$ ipython --no-banner

In [1]: import numpy as np

In [2]: np.set_printoptions(precision=3, suppress=True, linewidth=120)

In [3]: tidy = lambda a: np.round(a, 3) + 0

In [4]: data = np.loadtxt("m.csv", delimiter=",")

In [5]: data
Out[5]: 
array([[19., 12., 14., 15., 22., 13., 12., 10.],
       [12., 11., 11., 10., 16.,  9., 12.,  7.],
       [14., 11., 22., 16., 25., 20., 19., 18.],
       [15., 10., 16., 17., 22., 13., 15., 14.],
       [22., 16., 25., 22., 34., 24., 23., 21.],
       [13.,  9., 20., 13., 24., 24., 17., 16.],
       [12., 12., 19., 15., 23., 17., 20., 15.],
       [10.,  7., 18., 14., 21., 16., 15., 18.]])

In [6]: left, s, vt = np.linalg.svd(data)

In [7]: vecs = vt[:(s > 1e-8).sum()]

In [8]: rng = np.random.default_rng(69)

In [9]: vec = data[1] + -3 * data[2] + rng.integers(2) * np.eye(8)[0]

In [10]: vec
Out[10]: array([-30., -22., -55., -38., -59., -51., -45., -47.])

In [11]: np.linalg.matrix_rank(np.vstack([data, vec]))
Out[11]: np.int64(6)

In [12]: tidy(np.diag(vecs.T @ vecs))
Out[12]: array([0.691, 0.63 , 0.902, 0.817, 0.535, 0.901, 0.72 , 0.803])

In [13]: tidy(np.linalg.norm(vec - vecs.T @ vecs @ vec))
Out[13]: np.float64(0.0)

In [14]: np.allclose(vecs.T @ vecs @ vec, vec)
Out[14]: True

In [15]: other = data / np.linalg.norm(data, axis=1, keepdims=True)

In [16]: C2 = other @ other.T

In [17]: tidy(C2[2])
Out[17]: array([0.964, 0.969, 1.   , 0.988, 0.995, 0.993, 0.996, 0.995])

In [18]: (C2 - 2 * np.eye(8)).round(6).argmax(axis=1)
Out[18]: array([1, 0, 6, 4, 3, 2, 2, 2])

In [19]: tidy(np.linalg.norm(other, axis=1))
Out[19]: array([1., 1., 1., 1., 1., 1., 1., 1.])

In [20]: tidy(np.degrees(np.arccos(np.clip(C2[2, 5], -1, 1))))
Out[20]: np.float64(6.792)
